$ ipython --no-banner

In [1]: import numpy as np

In [2]: np.set_printoptions(precision=2, suppress=True, linewidth=100)

In [3]: def rd(a):
   ...:     return np.round(a, 2) + 0
   ...: 

In [4]: mat = np.loadtxt("block17.csv", delimiter=",")

In [5]: rd(mat)
Out[5]: 
array([[ 0.64,  0.14,  0.03,  0.44,  0.28,  1.2 , -0.58, -0.66, -0.11,  0.19, -0.24, -0.62, -0.7 ,
         0.24,  0.2 ],
       [-0.04,  0.26, -0.77,  1.14, -0.04,  0.21, -0.25,  0.13,  0.05, -0.39, -0.41,  0.34,  1.05,
         0.06,  0.63],
       [ 0.4 ,  0.66,  0.57,  0.04,  1.14, -0.2 ,  0.13,  0.09,  0.15, -1.02,  0.23, -0.51,  0.43,
        -0.09, -0.38],
       [ 0.52, -0.4 , -0.36,  0.35,  0.05,  0.69,  0.4 ,  0.87,  0.42,  0.32,  0.32, -0.02,  0.03,
        -1.03, -0.69],
       [ 0.24, -0.16, -0.16, -0.08,  0.74, -0.58,  0.  ,  0.54,  0.05,  0.12, -0.28, -0.06, -0.71,
        -0.61,  1.32],
       [-0.72,  0.84, -0.81, -0.55,  0.33,  0.66,  0.59,  0.39, -0.74,  0.11,  0.28, -0.27, -0.08,
         0.16,  0.14],
       [ 0.32,  0.23,  0.28, -0.19,  0.02,  0.6 ,  0.77, -0.24,  0.25, -0.59, -0.2 ,  1.42, -0.44,
         0.09,  0.21],
       [ 0.28,  1.31, -0.49, -0.19, -0.52, -0.45, -0.11, -0.54,  0.75,  0.27, -0.16, -0.08, -0.2 ,
        -0.65, -0.15],
       [-0.56, -0.3 ,  0.  , -0.18, -0.02,  0.41, -0.11, -0.47,  0.96, -0.24,  1.26, -0.17,  0.19,
        -0.15,  0.71],
       [ 0.24, -0.52, -0.63, -0.84,  0.91,  0.08,  0.07, -0.64,  0.4 ,  0.53, -0.55,  0.16,  0.71,
         0.14, -0.18],
       [ 1.  ,  0.29, -0.31,  0.05,  0.18, -0.36, -0.33,  0.25, -0.25,  0.54,  1.12,  0.55,  0.06,
         0.75,  0.05],
       [-0.92,  0.28,  0.25,  0.89,  0.84, -0.17,  0.03, -0.03,  0.51,  0.79,  0.  ,  0.42, -0.43,
         0.27, -0.42],
       [ 0.24,  0.16,  0.21, -0.14, -0.34,  0.14,  0.54,  0.8 ,  1.01,  0.21, -0.43, -0.58,  0.08,
         1.06,  0.28],
       [ 0.08, -0.52, -1.08,  0.45,  0.01, -0.53,  0.6 , -0.4 ,  0.14, -0.72,  0.14, -0.34, -0.75,
         0.44, -0.38],
       [-0.32,  0.  , -0.44, -0.52,  0.1 ,  0.18, -1.3 ,  0.72,  0.43, -0.64, -0.2 ,  0.38, -0.43,
         0.21, -0.41]])

In [6]: W1 = np.array([[2, -1, -3, -2, 2],
   ...:     [0, 1, 3, -1, -2],
   ...:     [-3, 1, 3, 0, -3],
   ...:     [2, 0, 2, 2, -3],
   ...:     [-3, 3, -2, -2, 0],
   ...:     [-3, -3, 0, -1, -1],
   ...:     [-3, 3, 1, -3, -1],
   ...:     [1, -3, -1, -3, 3],
   ...:     [-3, -1, 2, -2, 2],
   ...:     [1, 2, 2, 0, 1],
   ...:     [1, -1, -1, 0, 1],
   ...:     [-3, -1, -1, 2, -2],
   ...:     [2, 0, -1, 1, 1],
   ...:     [1, -3, 0, 2, 2],
   ...:     [2, -2, 1, -3, 1]])

In [7]: beta = np.array([2, 2, 0, 1, 3])

In [8]: act = np.maximum(mat @ W1 + beta, 0)

In [9]: (act > 0).astype(int)
Out[9]: 
array([[1, 0, 1, 1, 1],
       [1, 0, 0, 1, 1],
       [0, 1, 0, 0, 1],
       [0, 1, 0, 0, 1],
       [1, 1, 0, 0, 1],
       [1, 1, 0, 0, 1],
       [0, 1, 0, 0, 0],
       [1, 1, 1, 0, 1],
       [0, 0, 1, 0, 1],
       [0, 1, 0, 1, 1],
       [1, 0, 0, 1, 1],
       [0, 1, 1, 1, 0],
       [1, 0, 1, 0, 1],
       [1, 1, 0, 1, 1],
       [1, 0, 0, 1, 1]])

In [10]: np.linalg.matrix_rank(act)
Out[10]: np.int64(5)

In [11]: W2 = np.array([[1, 1], [4, -1], [-3, -3], [4, 0], [-1, 5]])

In [12]: (act @ W2).round(6).argmax(axis=1)
Out[12]: array([1, 1, 0, 1, 1, 1, 0, 0, 1, 1, 1, 0, 1, 1, 1])

In [13]: r0 = np.array([3, 2, 3, 2, -2, -2, 1, -2, 2, 3, 3, -1, -2, -1, -3])

In [14]: out = mat + np.outer(r0, np.eye(15)[3])

In [15]: np.linalg.matrix_rank(np.linalg.inv(out) - np.linalg.inv(mat), tol=1e-8)
Out[15]: np.int64(1)

In [16]: np.linalg.matrix_rank(out - mat)
Out[16]: np.int64(1)

In [17]: rd(np.linalg.norm(mat, axis=0))
Out[17]: array([2., 2., 2., 2., 2., 2., 2., 2., 2., 2., 2., 2., 2., 2., 2.])

In [18]: np.allclose(mat @ mat.T, mat.T @ mat)
Out[18]: True

In [19]: rd(np.trace(mat))
Out[19]: np.float64(6.59)

In [20]: assert mat == mat.T
---------------------------------------------------------------------------
ValueError                                Traceback (most recent call last)
Cell In[20], line 1
----> 1 assert mat == mat.T

ValueError: The truth value of an array with more than one element is ambiguous. Use a.any() or a.all()

In [21]: np.linalg.determinant(mat)
---------------------------------------------------------------------------
AttributeError                            Traceback (most recent call last)
Cell In[21], line 1
----> 1 np.linalg.determinant(mat)

AttributeError: module 'numpy.linalg' has no attribute 'determinant'

In [22]: W0 = np.load("mat.npy")

In [23]: W0
Out[23]: 
array([[   1,   -1,    1,   -1],
       [   1,    0,    0,    0],
       [   1,    1,    1,    1],
       [   1,    2,    4,    8],
       [   1,    3,    9,   27],
       [   1,    4,   16,   64],
       [   1,    5,   25,  125],
       [   1,    6,   36,  216],
       [   1,    7,   49,  343],
       [   1,    8,   64,  512],
       [   1,    9,   81,  729],
       [   1,   10,  100, 1000],
       [   1,   11,  121, 1331],
       [   1,   12,  144, 1728],
       [   1,   13,  169, 2197]])

In [24]: W0 - W0[0]
Out[24]: 
array([[   0,    0,    0,    0],
       [   0,    1,   -1,    1],
       [   0,    2,    0,    2],
       [   0,    3,    3,    9],
       [   0,    4,    8,   28],
       [   0,    5,   15,   65],
       [   0,    6,   24,  126],
       [   0,    7,   35,  217],
       [   0,    8,   48,  344],
       [   0,    9,   63,  513],
       [   0,   10,   80,  730],
       [   0,   11,   99, 1001],
       [   0,   12,  120, 1332],
       [   0,   13,  143, 1729],
       [   0,   14,  168, 2198]])

In [25]: np.linalg.matrix_rank(W0)
Out[25]: np.int64(4)

In [26]: np.count_nonzero(W0)
Out[26]: np.int64(57)

In [27]: rd(np.linalg.norm(W0))
Out[27]: np.float64(3413.63)

In [28]: np.diff(W0, axis=0)
Out[28]: 
array([[  0,   1,  -1,   1],
       [  0,   1,   1,   1],
       [  0,   1,   3,   7],
       [  0,   1,   5,  19],
       [  0,   1,   7,  37],
       [  0,   1,   9,  61],
       [  0,   1,  11,  91],
       [  0,   1,  13, 127],
       [  0,   1,  15, 169],
       [  0,   1,  17, 217],
       [  0,   1,  19, 271],
       [  0,   1,  21, 331],
       [  0,   1,  23, 397],
       [  0,   1,  25, 469]])
